>>> import numpy as np
>>> np.set_printoptions(precision=2, suppress=True, linewidth=140)
>>> def rd(a):
...     return np.round(a, 2) + 0
... 
>>> Q, _ = np.linalg.qr(np.array([[0.0, -0.4, 0.9, -0.7, 0.7, -1.2, 0.3, -0.1],
...     [-1.8, -0.1, -0.3, 0.8, -0.6, -0.1, -0.7, 0.6],
...     [-0.1, 0.3, 0.8, -0.6, 1.6, -0.3, -0.5, 0.2],
...     [-0.9, 1.5, 0.0, 1.1, 1.8, 0.9, -0.4, -0.6],
...     [0.2, -0.9, -0.1, 1.0, -1.0, -1.0, 1.7, 0.2],
...     [1.7, 1.6, -0.1, 0.3, -0.5, 0.9, -0.8, -0.5],
...     [-1.0, 0.5, -1.0, 0.2, -1.2, 0.3, -0.9, -0.9],
...     [-0.1, 2.7, -0.7, -0.5, -0.9, 0.7, 0.1, -0.3]]))
>>> vals = np.array([0, 6, -8, 2, 8, 5, -6, 5])
>>> m1 = Q @ np.diag(vals) @ Q.T
>>> print(rd(m1))
[[ 1.06  0.76 -5.04 -2.32  2.59 -0.2   1.22  1.9 ]
 [ 0.76  3.66 -0.18 -2.07  0.57  2.02 -1.22  0.7 ]
 [-5.04 -0.18 -0.45 -1.91  2.02 -0.74  1.04  1.96]
 [-2.32 -2.07 -1.91  2.9  -0.64  0.54  2.03  0.75]
 [ 2.59  0.57  2.02 -0.64  4.13 -0.25 -0.27  0.08]
 [-0.2   2.02 -0.74  0.54 -0.25  1.17 -2.4   2.78]
 [ 1.22 -1.22  1.04  2.03 -0.27 -2.4  -4.1   2.26]
 [ 1.9   0.7   1.96  0.75  0.08  2.78  2.26  3.65]]
>>> print(rd(np.linalg.det(m1)))
0.0
>>> print(np.allclose(m1 @ m1.T, m1.T @ m1))
True
>>> rng = np.random.default_rng(26)
>>> lab = rng.permutation(8)
>>> print(lab)
[7 5 0 2 3 6 1 4]
>>> A2 = m1[lab][:, lab]
>>> print(rd(np.linalg.det(A2)), rd(np.linalg.det(m1[lab])))
0.0 0.0
>>> print(np.trace(A2))
12.0
>>> print(rd(np.diag(A2)))
[ 3.65  1.17  1.06 -0.45  2.9  -4.1   3.66  4.13]
>>> print(np.allclose(A2, m1))
False
>>> vals, V = np.linalg.eigh(m1)
>>> x = np.array([3, 2, 1, 2, 0, 2, 0, 2])
>>> print((np.sign(V[:, -1].round(6)) == np.sign(V[0, -1].round(6))).astype(int))
[1 1 0 0 1 1 0 1]
>>> print(rd(np.abs(m1).sum(axis=1).max()), rd(np.abs(vals).max()))
15.08 8.0
>>> print(rd(x @ m1 @ x / (x @ x)), rd(vals[0]), rd(vals[-1]))
2.32 -8.0 8.0
>>> F = np.array([[-1.0, 5.0, 2.0, -2.0, -2.0, 0.0, 3.0, 0.0],
...     [1.0, -3.0, 1.0, 0.0, -2.0, -1.0, 1.0, -2.0],
...     [0.0, 0.0, 4.0, 5.0, 1.0, 5.0, 5.0, 4.0],
...     [0.0, 0.0, 4.0, 5.0, 3.0, 5.0, 2.0, 2.0],
...     [0.0, 0.0, 2.0, 0.0, 1.0, 4.0, 0.0, 3.0],
...     [0.0, 0.0, 0.0, 3.0, 2.0, 3.0, 5.0, 2.0],
...     [0.0, 0.0, 3.0, 4.0, 2.0, 2.0, 5.0, 0.0],
...     [0.0, 0.0, 4.0, 0.0, 1.0, 1.0, 1.0, 2.0]])
>>> A2 = np.array([[-2, 3],
...     [1, 2],
...     [-3, -2],
...     [0, 2],
...     [-2, 0],
...     [-1, -1],
...     [-1, -2],
...     [-3, -1]])
>>> print(np.linalg.matrix_rank(F @ A2))
2
>>> print(np.linalg.matrix_rank(np.vstack([F, A2.T])))
8
>>> Q, Rm = np.linalg.qr(F)
>>> print(rd(Q @ Rm))
[[-1.  5.  2. -2. -2.  0.  3.  0.]
 [ 1. -3.  1.  0. -2. -1.  1. -2.]
 [ 0.  0.  4.  5.  1.  5.  5.  4.]
 [ 0.  0.  4.  5.  3.  5.  2.  2.]
 [ 0.  0.  2.  0.  1.  4.  0.  3.]
 [ 0.  0.  0.  3.  2.  3.  5.  2.]
 [ 0.  0.  3.  4.  2.  2.  5.  0.]
 [ 0.  0.  4.  0.  1.  1.  1.  2.]]
>>> r0 = np.array([2, -1, 1, 0, -2, -2, -3, -2])
>>> A2 = F + np.outer(r0, np.eye(8)[5])
>>> print(rd(np.linalg.det(A2) / np.linalg.det(F)), rd(1 + np.linalg.solve(F, r0)[5]))
-0.04 -0.04
>>> print(np.linalg.matrix_rank(np.linalg.inv(A2) - np.linalg.inv(F), tol=1e-8))
1
>>> t = np.radians(72)
>>> Rm = np.eye(8)
>>> Rm[3, 3] = Rm[1, 1] = np.cos(t)
>>> Rm[3, 1], Rm[1, 3] = -np.sin(t), np.sin(t)
>>> print(rd(Rm))
[[ 1.    0.    0.    0.    0.    0.    0.    0.  ]
 [ 0.    0.31  0.    0.95  0.    0.    0.    0.  ]
 [ 0.    0.    1.    0.    0.    0.    0.    0.  ]
 [ 0.   -0.95  0.    0.31  0.    0.    0.    0.  ]
 [ 0.    0.    0.    0.    1.    0.    0.    0.  ]
 [ 0.    0.    0.    0.    0.    1.    0.    0.  ]
 [ 0.    0.    0.    0.    0.    0.    1.    0.  ]
 [ 0.    0.    0.    0.    0.    0.    0.    1.  ]]
>>> A2 = F @ Rm.T
>>> print(rd(np.abs(A2 - F).max(axis=0)))
[0.   5.36 0.   3.45 0.   0.   0.   0.  ]
>>> print(np.allclose(np.linalg.norm(F, axis=1), np.linalg.norm(A2, axis=1)))
True
>>> print(rd(np.linalg.det(Rm)), rd(np.trace(Rm)))
1.0 6.62
>>> print(F.sum(axis=0))
[ 0.  2. 20. 15.  6. 19. 22. 11.]
>>> print(rd(F.mean(axis=0)))
[0.   0.25 2.5  1.88 0.75 2.38 2.75 1.38]
>>> print(np.count_nonzero(F))
44
>>> print(rd(np.linalg.norm(F)))
20.52
>>> X = np.load("data.npy")
>>> print(X)
[[ 5  5  7  4  5]
 [ 0  1  4  8  1]
 [ 8  9 16  4  7]
 [ 2  0  5  8  1]
 [ 8  9  2  4 13]]
>>> r0 = np.array([4, 2, 5, 0, -3])
>>> A2 = X + np.outer(r0, np.eye(5)[1])
>>> print(rd(np.linalg.det(A2) / np.linalg.det(X)), rd(1 + np.linalg.solve(X, r0)[1]))
7.12 7.12
>>> print(np.linalg.matrix_rank(A2 - X))
1
>>> print(A2)
[[ 5.  9.  7.  4.  5.]
 [ 0.  3.  4.  8.  1.]
 [ 8. 14. 16.  4.  7.]
 [ 2.  0.  5.  8.  1.]
 [ 8.  6.  2.  4. 13.]]
